% python3 -q
>>> import numpy as np
>>> np.set_printoptions(precision=2, suppress=True, linewidth=120)
>>> def tidy(a):
...     return np.round(a, 2) + 0
... 
>>> feats = np.loadtxt("out3.csv", delimiter=",")
>>> feats
array([[ -7.87,   8.06, -16.39,  -2.08],
       [-15.38,  -0.53, -12.38,  -3.13],
       [ -7.63, -10.01,  12.57,  -9.15],
       [ 15.31,  -7.94,   5.27,  -8.64],
       [ 15.75,  -6.09,  -5.53,  -9.18],
       [ -8.49, -14.57,  -4.1 ,  -9.94],
       [ -5.61,  14.02, -11.95,  -5.39],
       [  5.23, -10.69,  -7.29,  14.33],
       [  6.49, -12.67,   2.39, -13.84],
       [-16.14,  -6.48,  -7.11,   6.84],
       [-15.41,  -3.11,   5.68, -10.98],
       [ -4.89,   1.55, -17.36,   8.5 ],
       [  5.57,   8.85,  16.84,   2.66],
       [-11.49,  -4.27,   1.94,  15.68],
       [  0.18,  16.81,   6.67,   8.53],
       [ -7.67,  10.27,  14.18,   5.89],
       [ -7.58,   2.41, -10.8 ,  14.84],
       [-19.18,   1.3 ,  -4.47,  -3.23],
       [  2.05,   0.23, -13.66,  14.46]])
>>> U, s = np.linalg.svd(feats)
Traceback (most recent call last):
  File "<python-input-5>", line 1, in <module>
    U, s = np.linalg.svd(feats)
    ^^^^
ValueError: too many values to unpack (expected 2)
>>> U, s, Vh = np.linalg.svd(feats, full_matrices=False)
>>> tidy(U.T @ U)
array([[1., 0., 0., 0.],
       [0., 1., 0., 0.],
       [0., 0., 1., 0.],
       [0., 0., 0., 1.]])
>>> tidy(np.sqrt((s ** 2).sum())), tidy(np.linalg.norm(feats))
(np.float64(87.17), np.float64(87.17))
>>> tidy(s / s[0])
array([1.  , 0.81, 0.76, 0.59])
>>> U.shape, s.shape, Vh.shape
((19, 4), (4,), (4, 4))
>>> np.allclose(U * s @ Vh, feats)
True
>>> tidy(U.T @ feats @ Vh.T)
array([[54.32,  0.  ,  0.  ,  0.  ],
       [ 0.  , 43.78,  0.  ,  0.  ],
       [ 0.  ,  0.  , 41.25,  0.  ],
       [ 0.  ,  0.  ,  0.  , 32.1 ]])
>>> mat = np.loadtxt("sample2.csv", delimiter=",")
>>> mat
array([[0.67, 0.33, 0.  , 0.  , 0.  ],
       [0.5 , 0.5 , 0.  , 0.  , 0.  ],
       [0.  , 0.25, 0.5 , 0.25, 0.  ],
       [0.  , 0.  , 0.  , 1.  , 0.  ],
       [0.  , 0.  , 0.  , 0.33, 0.67]])
>>> other = mat / np.sqrt((mat ** 2).mean(axis=1, keepdims=True))
>>> tidy(mat - mat.mean(axis=1, keepdims=True))
array([[ 0.47,  0.13, -0.2 , -0.2 , -0.2 ],
       [ 0.3 ,  0.3 , -0.2 , -0.2 , -0.2 ],
       [-0.2 ,  0.05,  0.3 ,  0.05, -0.2 ],
       [-0.2 , -0.2 , -0.2 ,  0.8 , -0.2 ],
       [-0.2 , -0.2 , -0.2 ,  0.13,  0.47]])
>>> np.linalg.matrix_rank(other) == np.linalg.matrix_rank(mat)
np.True_
>>> np.linalg.matrix_rank(mat - mat.mean(axis=1, keepdims=True))
np.int64(4)
>>> u = np.array([-2, 0, 1, -1, 3])
>>> other = mat + np.outer(u, np.eye(5)[2])
>>> np.linalg.matrix_rank(np.linalg.inv(other) - np.linalg.inv(mat), tol=1e-8)
np.int64(1)
>>> W0 = np.loadtxt("x.csv", delimiter=",")
>>> W0
array([[ 0.,  0.,  2.,  1.,  0.],
       [ 1., -1., -1., -1., -2.],
       [-1., -2.,  1.,  2.,  2.],
       [ 1., -1., -2.,  0.,  1.],
       [ 2., -2.,  0., -1., -4.]])
>>> np.linalg.cond(W0) > 100
np.True_
>>> tidy(np.linalg.norm(W0, 2) / np.linalg.norm(W0))
np.float64(0.79)
>>> np.argsort(-np.linalg.norm(W0, axis=0).round(6), kind="stable")[:3]
array([4, 1, 2])
>>> [round(float(x), 2) for x in np.linalg.svd(W0, compute_uv=False)[:3]]
[6.07, 3.4, 3.13]
>>> np.linalg.matrix_rank(W0, rtol=0.1)
np.int64(4)
>>> u = np.array([3, 3])
>>> np.cross(W0[3, :3], W0[0, :3])
array([-2., -2.,  0.])
>>> np.convolve(W0[3], u)
array([ 3.,  0., -9., -6.,  3.,  3.])
>>> np.correlate(W0[3], W0[0], "full")
array([ 0.,  1.,  1., -4., -4.,  1.,  2.,  0.,  0.])
>>> np.polyval(u, W0[3])
array([ 6.,  0., -3.,  3.,  6.])
>>> rank = np.linalg.matrix_rank(W0)
>>> rank
np.int64(4)
>>> N = np.linalg.svd(W0)[2][rank:].T
>>> [int(np.linalg.matrix_rank(W0[:, :j + 1])) for j in range(5)]
[1, 2, 3, 4, 4]
>>> tidy(N @ N.T)
array([[ 0.02, -0.03,  0.05, -0.1 ,  0.05],
       [-0.03,  0.07, -0.1 ,  0.2 , -0.1 ],
       [ 0.05, -0.1 ,  0.15, -0.31,  0.15],
       [-0.1 ,  0.2 , -0.31,  0.61, -0.31],
       [ 0.05, -0.1 ,  0.15, -0.31,  0.15]])
>>> np.linalg.matrix_rank(W0.T @ W0), np.linalg.matrix_rank(W0 @ W0.T)
(np.int64(4), np.int64(4))
>>> tidy(W0 @ N)
array([[0.],
       [0.],
       [0.],
       [0.],
       [0.]])
>>> np.allclose(W0 @ N, 0)
True
>>> tidy(N[:, 0] / N[np.abs(N[:, 0]).round(6).argmax(), 0])
array([-0.17,  0.33, -0.5 ,  1.  , -0.5 ])
>>> [int(np.linalg.matrix_rank(W0[:i])) for i in range(1, len(W0) + 1)]
[1, 2, 3, 4, 4]
